In [1]: import numpy as np

In [2]: import numpy.linalg as la

In [3]: np.set_printoptions(precision=2, suppress=True, linewidth=100, sign=" ")

In [4]: A = np.load("layer9.npy")

In [5]: A
Out[5]: 
array([[ 0, -5,  7, -9],
       [ 0,  0, -1,  1],
       [ 0,  0,  0,  9],
       [ 0,  0,  0,  0]])

In [6]: # rows and columns are dependent

In [7]: left, sv, Vh = la.svd(A)

In [8]: np.argmax(sv[:-1] / (sv[1:] + 1e-6)) + 1
Out[8]: np.int64(3)

In [9]: sv
Out[9]: array([ 14.45,   5.38,   0.58,   0.  ])

In [10]: A2 = left[:, :3] @ np.diag(sv[:3]) @ Vh[:3]

In [11]: np.round(np.abs(A - A2).max(), 2)
Out[11]: np.float64(0.0)

In [12]: la.matrix_rank(A2)
Out[12]: np.int64(3)

In [13]: np.round(la.norm(A - A2, 2), 2), sv[3]
Out[13]: (np.float64(0.0), np.float64(0.0))

In [14]: A2.round(2) + 0
Out[14]: 
array([[ 0., -5.,  7., -9.],
       [ 0.,  0., -1.,  1.],
       [ 0.,  0.,  0.,  9.],
       [ 0.,  0.,  0.,  0.]])

In [15]: la.matrix_rank(A, rtol=0.05)
Out[15]: np.int64(2)

In [16]: P = np.triu(np.array([[8, -6, -4, 0], [-5, 6, 5, 5], [-4, 5, 2, 4], [0, 6, -3, 5]]), 1) + np.eye(4)

In [17]: A2 = P @ A @ la.inv(P)

In [18]: np.trace(A2), np.trace(A)
Out[18]: (np.float64(0.0), np.int64(0))

In [19]: A2
Out[19]: 
array([[   0.,   -5.,   38., -178.],
       [   0.,    0.,   -1.,   50.],
       [   0.,    0.,    0.,    9.],
       [   0.,    0.,    0.,    0.]])

In [20]: F = np.loadtxt("sample16.csv", delimiter=",")

In [21]: F
Out[21]: 
array([[ 0.82, -0.31,  0.14,  0.03, -0.18],
       [-0.31,  0.47,  0.24,  0.06, -0.3 ],
       [ 0.14,  0.24,  0.89, -0.03,  0.14],
       [ 0.03,  0.06, -0.03,  0.99,  0.03],
       [-0.18, -0.3 ,  0.14,  0.03,  0.83]])

In [22]: vec = np.array([7, 7, 0, 0, 5])

In [23]: round(float(np.trace(F)), 2)
Out[23]: 4.0

In [24]: la.eigvalsh(2 * F - np.eye(5))
Out[24]: array([-1.,  1.,  1.,  1.,  1.])

In [25]: F @ vec
Out[25]: array([ 2.72, -0.38,  3.38,  0.82,  0.77])

In [26]: r = la.matrix_rank(F)

In [27]: r
Out[27]: np.int64(4)

In [28]: null = la.svd(F)[2][r:].T

In [29]: [int(la.matrix_rank(F[:, :j + 1])) for j in range(5)]
Out[29]: [1, 2, 3, 4, 4]

In [30]: [int(la.matrix_rank(np.delete(F, i, axis=0))) for i in range(5)]
Out[30]: [4, 4, 4, 4, 4]

In [31]: la.matrix_rank(F.T @ F), la.matrix_rank(F @ F.T)
Out[31]: (np.int64(4), np.int64(4))

In [32]: np.round(F @ null, 2) + 0
Out[32]: 
array([[ 0.],
       [ 0.],
       [ 0.],
       [ 0.],
       [ 0.]])

In [33]: null[:, 0] / null[np.abs(null[:, 0]).round(6).argmax(), 0]
Out[33]: array([ 0.58,  1.  , -0.46, -0.11,  0.57])

In [34]: G = F.T @ F

In [35]: round(np.trace(G), 2), round((F ** 2).sum(), 2)
Out[35]: (np.float64(4.0), np.float64(4.0))

In [36]: np.round(la.eigvalsh(G)[::-1], 2) + 0
Out[36]: array([ 1.,  1.,  1.,  1.,  0.])

In [37]: G
Out[37]: 
array([[ 0.82, -0.31,  0.14,  0.03, -0.18],
       [-0.31,  0.47,  0.24,  0.06, -0.3 ],
       [ 0.14,  0.24,  0.89, -0.03,  0.14],
       [ 0.03,  0.06, -0.03,  0.99,  0.03],
       [-0.18, -0.3 ,  0.14,  0.03,  0.83]])

In [38]: (F @ F.T).shape
Out[38]: (5, 5)

In [39]: la.matrix_rank(G)
Out[39]: np.int64(4)

In [40]: np.allclose(G, G.T)
Out[40]: True

In [41]: P = np.triu(np.array([[-7, -8, -5, 7, -3],
    ...:     [2, 1, -1, 6, -1],
    ...:     [6, 3, 8, 7, 5],
    ...:     [8, 0, -8, -6, -6],
    ...:     [-5, 4, 9, -2, 1]]), 1) + np.eye(5)

In [42]: A2 = P @ F @ la.inv(P)

In [43]: la.matrix_rank(A2)
Out[43]: np.int64(4)

In [44]: round(np.trace(A2), 2), np.round(np.trace(F), 2)
Out[44]: (np.float64(4.0), np.float64(4.0))

In [45]: round(la.det(A2), 2)
Out[45]: np.float64(0.0)

In [46]: np.round(np.poly(A2), 2) + 0
Out[46]: array([ 1., -4.,  6., -4.,  1.,  0.])

In [47]: np.argsort(-la.norm(F, axis=0).round(6), kind="stable")[:3]
Out[47]: array([ 3,  2,  4])

In [48]: [round(float(x), 2) for x in la.svd(F, compute_uv=False)[:3]]
Out[48]: [1.0, 1.0, 1.0]

In [49]: J = np.array([[4.0, 1.0, 0.0], [0.0, 4.0, 1.0], [0.0, 0.0, 4.0]])

In [50]: O, vecs = la.qr(J[:, :1])[0], la.qr(J[:, 1:])[0]

In [51]: sv = la.svd(O.T @ vecs, compute_uv=False)

In [52]: np.degrees(np.arccos(sv.clip(0, 1)))
Out[52]: array([ 75.55])

In [53]: sv
Out[53]: array([ 0.25])

In [54]: (sv > 0.9).sum()
Out[54]: np.int64(0)

In [55]: vec = np.array([-5, -1, 5])

In [56]: y = J @ vec

In [57]: y
Out[57]: array([-21.,   1.,  20.])

In [58]: la.solve(J.T, J[2])
Out[58]: array([ 0.,  0.,  1.])

In [59]: la.solve(J, y + J[:, 0])
Out[59]: array([-4., -1.,  5.])

In [60]: la.solve(J, 2 * y)
Out[60]: array([-10.,  -2.,  10.])

In [61]: A2 = J[0, 0] * J[1:] - np.outer(J[1:, 0], J[0])

In [62]: A2
Out[62]: 
array([[  0.,  16.,   4.],
       [  0.,   0.,  16.]])

In [63]: np.flatnonzero(~A2.round(6).any(axis=1))
Out[63]: array([], dtype=int64)

In [64]: P = np.triu(np.array([[3, 0, 0], [0, 2, 2], [2, 0, 3]]), 1) + np.eye(3)

In [65]: A2 = P @ J @ la.inv(P)

In [66]: np.poly(A2)
Out[66]: array([  1., -12.,  48., -64.])

In [67]: np.trace(A2), np.trace(J)
Out[67]: (np.float64(12.0), np.float64(12.0))

In [68]: np.abs(np.diag(la.qr(F)[1])) > 1e-9
Out[68]: array([ True,  True,  True,  True, False])

In [69]: np.unique(F.round(6), axis=0).shape
Out[69]: (5, 5)

In [70]: la.lstsq(F[:-1].T, F[-1])[2]
Out[70]: np.int32(4)

In [71]: A2 = np.array([[0, -4], [0, -4]])

In [72]: Z = np.array([[-5, -1, -1], [-5, -5, -2], [-4, 1, 4]])

In [73]: feats = np.kron(A2, Z)

In [74]: feats
Out[74]: 
array([[  0,   0,   0,  20,   4,   4],
       [  0,   0,   0,  20,  20,   8],
       [  0,   0,   0,  16,  -4, -16],
       [  0,   0,   0,  20,   4,   4],
       [  0,   0,   0,  20,  20,   8],
       [  0,   0,   0,  16,  -4, -16]])

In [75]: r = la.matrix_rank(feats)

In [76]: r
Out[76]: np.int64(3)

In [77]: null = la.svd(feats)[2][r:].T

In [78]: [int(la.matrix_rank(np.delete(feats, i, axis=0))) for i in range(6)]
Out[78]: [3, 3, 3, 3, 3, 3]

In [79]: np.round(null @ null.T, 2) + 0
Out[79]: 
array([[ 1.,  0.,  0.,  0.,  0.,  0.],
       [ 0.,  1.,  0.,  0.,  0.,  0.],
       [ 0.,  0.,  1.,  0.,  0.,  0.],
       [ 0.,  0.,  0.,  0.,  0.,  0.],
       [ 0.,  0.,  0.,  0.,  0.,  0.],
       [ 0.,  0.,  0.,  0.,  0.,  0.]])

In [80]: np.round(feats @ null, 2) + 0
Out[80]: 
array([[ 0.,  0.,  0.],
       [ 0.,  0.,  0.],
       [ 0.,  0.,  0.],
       [ 0.,  0.,  0.],
       [ 0.,  0.,  0.],
       [ 0.,  0.,  0.]])

In [81]: null.shape
Out[81]: (6, 3)

In [82]: round(float(la.norm(feats, 2) / la.norm(feats)), 2)
Out[82]: 0.84

In [83]: la.cond(feats) > 100
Out[83]: np.True_

In [84]: A2 = np.array([[1, 1], [1, -1]])

In [85]: rng = np.random.default_rng(144142)

In [86]: arr = np.kron(A2, np.kron(A2, A2))[rng.permutation(8)][:3]

In [87]: arr
Out[87]: 
array([[ 1, -1, -1,  1,  1, -1, -1,  1],
       [ 1,  1,  1,  1, -1, -1, -1, -1],
       [ 1, -1,  1, -1,  1, -1,  1, -1]])

In [88]: A2 = np.array([[2, 3, 1],
    ...:     [2, 5, 3],
    ...:     [2, 1, 4],
    ...:     [1, 1, 5],
    ...:     [5, 4, 0],
    ...:     [0, 1, 0],
    ...:     [4, 4, 5],
    ...:     [3, 4, 4]])

In [89]: np.einsum("ij->j", arr)
Out[89]: array([ 3, -1,  1,  1,  1, -3, -1, -1])

In [90]: np.einsum("ij,ij->i", arr, arr)
Out[90]: array([ 8,  8,  8])

In [91]: arr @ A2
Out[91]: 
array([[ 3,  1, -2],
       [-5, -3,  4],
       [ 7,  1, -2]])

In [92]: t3 = np.stack([arr, 4 * arr, arr[::-1]])

In [93]: t3.shape
Out[93]: (3, 3, 8)

In [94]: (t3 @ arr.T).shape
Out[94]: (3, 3, 3)

In [95]: la.matrix_rank(t3.reshape(3, -1))
Out[95]: np.int64(2)

In [96]: la.matrix_rank(t3)
Out[96]: array([ 3,  3,  3])

In [97]: np.einsum("bij,cij->bc", t3, t3)
Out[97]: 
array([[  24,   96,    8],
       [  96,  384,   32],
       [   8,   32,   24]])

In [98]: t3.sum(axis=0)
Out[98]: 
array([[ 6, -6, -4,  4,  6, -6, -4,  4],
       [ 6,  6,  6,  6, -6, -6, -6, -6],
       [ 6, -6,  4, -4,  6, -6,  4, -4]])

In [99]: la.norm(t3, axis=(1, 2))
Out[99]: array([  4.9,  19.6,   4.9])

In [100]: t = np.radians(36)

In [101]: r_ = np.eye(8)

In [102]: r_[5, 5] = r_[6, 6] = np.cos(t)

In [103]: r_[5, 6], r_[6, 5] = -np.sin(t), np.sin(t)

In [104]: r_
Out[104]: 
array([[ 1.  ,  0.  ,  0.  ,  0.  ,  0.  ,  0.  ,  0.  ,  0.  ],
       [ 0.  ,  1.  ,  0.  ,  0.  ,  0.  ,  0.  ,  0.  ,  0.  ],
       [ 0.  ,  0.  ,  1.  ,  0.  ,  0.  ,  0.  ,  0.  ,  0.  ],
       [ 0.  ,  0.  ,  0.  ,  1.  ,  0.  ,  0.  ,  0.  ,  0.  ],
       [ 0.  ,  0.  ,  0.  ,  0.  ,  1.  ,  0.  ,  0.  ,  0.  ],
       [ 0.  ,  0.  ,  0.  ,  0.  ,  0.  ,  0.81, -0.59,  0.  ],
       [ 0.  ,  0.  ,  0.  ,  0.  ,  0.  ,  0.59,  0.81,  0.  ],
       [ 0.  ,  0.  ,  0.  ,  0.  ,  0.  ,  0.  ,  0.  ,  1.  ]])

In [105]: A2 = arr @ r_.T

In [106]: A2
Out[106]: 
array([[ 1.  , -1.  , -1.  ,  1.  ,  1.  , -0.22, -1.4 ,  1.  ],
       [ 1.  ,  1.  ,  1.  ,  1.  , -1.  , -0.22, -1.4 , -1.  ],
       [ 1.  , -1.  ,  1.  , -1.  ,  1.  , -1.4 ,  0.22, -1.  ]])

In [107]: round(la.det(r_), 2), round(np.trace(r_), 2)
Out[107]: (np.float64(1.0), np.float64(7.62))

In [108]: np.allclose(la.norm(arr, axis=1), la.norm(A2, axis=1))
Out[108]: True

In [109]: np.abs(A2 - arr).max(axis=0)
Out[109]: array([ 0.  ,  0.  ,  0.  ,  0.  ,  0.  ,  0.78,  0.78,  0.  ])

In [110]: left, sv, Vh = la.svd(arr, full_matrices=False)

In [111]: np.round(Vh @ Vh.T, 2) + 0
Out[111]: 
array([[ 1.,  0.,  0.],
       [ 0.,  1.,  0.],
       [ 0.,  0.,  1.]])

In [112]: left.shape, sv.shape, Vh.shape
Out[112]: ((3, 3), (3,), (3, 8))

In [113]: np.round(left.T @ left, 2) + 0
Out[113]: 
array([[ 1.,  0.,  0.],
       [ 0.,  1.,  0.],
       [ 0.,  0.,  1.]])

In [114]: np.allclose(left * sv @ Vh, arr)
Out[114]: True

In [115]: (sv > 1e-8).sum()
Out[115]: np.int64(3)

In [116]: A2 = arr / la.norm(arr, axis=1, keepdims=True)

In [117]: G = A2 @ A2.T

In [118]: la.norm(A2, axis=1)
Out[118]: array([ 1.,  1.,  1.])

In [119]: np.argwhere(np.triu(np.abs(G) > 0.95, 1))
Out[119]: array([], shape=(0, 2), dtype=int64)

In [120]: A2 = np.array([[2], [3]])

In [121]: Z = np.array([[0, 0, 2]])

In [122]: E = A2 @ Z + 0.05 * rng.normal(size=(2, 3))

In [123]: E.round(2) + 0
Out[123]: 
array([[-0.11, -0.01,  4.01],
       [ 0.  ,  0.  ,  5.95]])

In [124]: # column 2 dominates

In [125]: round(float(la.det(F[::-1])), 2)
Out[125]: -0.0

In [126]: round(float(la.det(2 * F)), 2), round(la.det(F), 2)
Out[126]: (-0.0, np.float64(-0.0))

In [127]: round(float(la.eigvals(F).sum().real), 2)
Out[127]: 4.0

In [128]: [round(float(x), 2) for x in la.svd(A, compute_uv=False)[:3]]
Out[128]: [14.45, 5.38, 0.58]

In [129]: np.argsort(-la.norm(A, axis=0).round(6), kind="stable")[:3]
Out[129]: array([ 3,  2,  1])

In [130]: [round(float(x), 2) for x in la.svd(E, compute_uv=False)[:3]]
Out[130]: [7.17, 0.09]

In [131]: round(la.norm(E, 2) / la.norm(E), 2)
Out[131]: np.float64(1.0)

In [132]: t = np.radians(15)

In [133]: r_ = np.eye(3)

In [134]: r_[0, 0] = r_[2, 2] = np.cos(t)

In [135]: r_[0, 2], r_[2, 0] = -np.sin(t), np.sin(t)

In [136]: r_
Out[136]: 
array([[ 0.97,  0.  , -0.26],
       [ 0.  ,  1.  ,  0.  ],
       [ 0.26,  0.  ,  0.97]])

In [137]: A2 = E @ r_.T

In [138]: np.allclose(la.norm(E, axis=1), la.norm(A2, axis=1))
Out[138]: True

In [139]: np.abs(A2 - E).max(axis=0)
Out[139]: array([ 1.54,  0.  ,  0.2 ])
